% python3 -q
>>> import numpy as np
>>> np.set_printoptions(precision=1, suppress=True, linewidth=200, floatmode="fixed")
>>> A = np.loadtxt("x.csv", delimiter=",")
>>> A
array([[-1.6, -2.3,  2.2],
       [ 5.3, -2.6,  3.6],
       [ 2.2, -4.9,  7.0],
       [-0.6, -1.4,  1.0],
       [ 0.2,  4.7, -6.1],
       [-0.2,  2.8, -2.1],
       [-2.1, -1.3,  1.0],
       [ 0.4,  0.1, -1.2],
       [-2.6,  4.1, -6.3],
       [ 1.3, -2.4,  3.9],
       [-0.5, -2.2,  2.9]])
>>> rng = np.random.default_rng(167197)
>>> Y = A + rng.integers(-2, 3, (11, 2)) @ rng.integers(-2, 3, (2, 3))
>>> Y
array([[ -0.6,  -0.3,   3.2],
       [  5.3,  -2.6,   3.6],
       [ -0.8, -10.9,   4.0],
       [ -1.6,  -3.4,   0.0],
       [ -0.8,   2.7,  -7.1],
       [ -3.2,  -3.2,  -5.1],
       [ -4.1,  -5.3,  -1.0],
       [ -2.6,  -5.9,  -4.2],
       [ -1.6,   6.1,  -5.3],
       [ -1.7,  -8.4,   0.9],
       [  0.5,  -0.2,   3.9]])
>>> np.abs(Y - A).sum(axis=1)
array([ 4.0,  0.0, 12.0,  4.0,  4.0, 12.0,  8.0, 12.0,  4.0, 12.0,  4.0])
>>> Y - A
array([[ 1.0,  2.0,  1.0],
       [ 0.0,  0.0,  0.0],
       [-3.0, -6.0, -3.0],
       [-1.0, -2.0, -1.0],
       [-1.0, -2.0, -1.0],
       [-3.0, -6.0, -3.0],
       [-2.0, -4.0, -2.0],
       [-3.0, -6.0, -3.0],
       [ 1.0,  2.0,  1.0],
       [-3.0, -6.0, -3.0],
       [ 1.0,  2.0,  1.0]])
>>> np.round(np.linalg.svd(Y - A, compute_uv=False), 1) + 0
array([16.4,  0.0,  0.0])
>>> np.linalg.matrix_rank(Y - A, tol=1e-8)
np.int64(1)
>>> basis = Y[[1, 10]].astype(float)
>>> for _ in range(4):
...     idx = np.linalg.norm(Y[:, None] - basis, axis=-1).argmin(axis=1)
...     basis = np.array([Y[idx == j].mean(axis=0) for j in range(2)])
... 
>>> idx
array([1, 0, 0, 1, 1, 1, 1, 1, 1, 0, 1])
>>> np.abs(basis[1] - basis[0]).argmax()
np.int64(1)
>>> mat = np.loadtxt("data.csv", delimiter=",")
>>> mat
array([[ -5.8,   4.5,  -3.7,   5.9],
       [ -7.1,   0.1,  -5.4,   1.6],
       [-10.2,  -4.0,  -6.5,  -7.1],
       [ -2.0,   2.7,  -3.9,   5.4],
       [ -3.9,   0.9,  -5.1,   5.2],
       [ -6.4,   1.7,  -4.5,   1.3],
       [ -5.3,   0.0,  -5.3,   2.6],
       [ -8.6,  -3.1,  -6.8,  -1.3],
       [ -4.0,  -0.5,  -4.6,  -2.0],
       [ -3.8,   2.2,  -4.7,   6.9]])
>>> Uu, s, vt = np.linalg.svd(mat, full_matrices=False)
>>> print(np.round(Uu.T @ Uu, 1) + 0)
[[1.0 0.0 0.0 0.0]
 [0.0 1.0 0.0 0.0]
 [0.0 0.0 1.0 0.0]
 [0.0 0.0 0.0 1.0]]
>>> s / s[0]
array([1.0, 0.6, 0.1, 0.1])
>>> s
array([25.4, 15.8,  3.8,  2.0])
>>> (s > 1e-8).sum()
np.int64(4)
>>> np.round(Uu.T @ mat @ vt.T, 1) + 0
array([[25.4,  0.0,  0.0,  0.0],
       [ 0.0, 15.8,  0.0,  0.0],
       [ 0.0,  0.0,  3.8,  0.0],
       [ 0.0,  0.0,  0.0,  2.0]])
>>> np.allclose(Uu * s @ vt, mat)
True
>>> Uu.shape, s.shape, vt.shape
((10, 4), (4,), (4, 4))
>>> np.round(np.abs(vt[0]), 1) + 0
array([0.8, 0.0, 0.6, 0.2])
>>> np.abs(Uu[:, 0]).round(6).argmax()
np.int64(2)
>>> np.round(vt @ vt.T, 1) + 0
array([[1.0, 0.0, 0.0, 0.0],
       [0.0, 1.0, 0.0, 0.0],
       [0.0, 0.0, 1.0, 0.0],
       [0.0, 0.0, 0.0, 1.0]])
>>> d = np.linalg.norm(mat[:, None] - mat[None], axis=-1)
>>> np.unravel_index(d.round(6).argmax(), d.shape)
(np.int64(2), np.int64(9))
>>> d.mean(axis=1).argmax()
np.int64(2)
>>> d.shape
(10, 10)
>>> (d + 1e9 * np.eye(10)).round(6).argmin(axis=1)
array([9, 5, 7, 9, 9, 1, 1, 1, 5, 4])
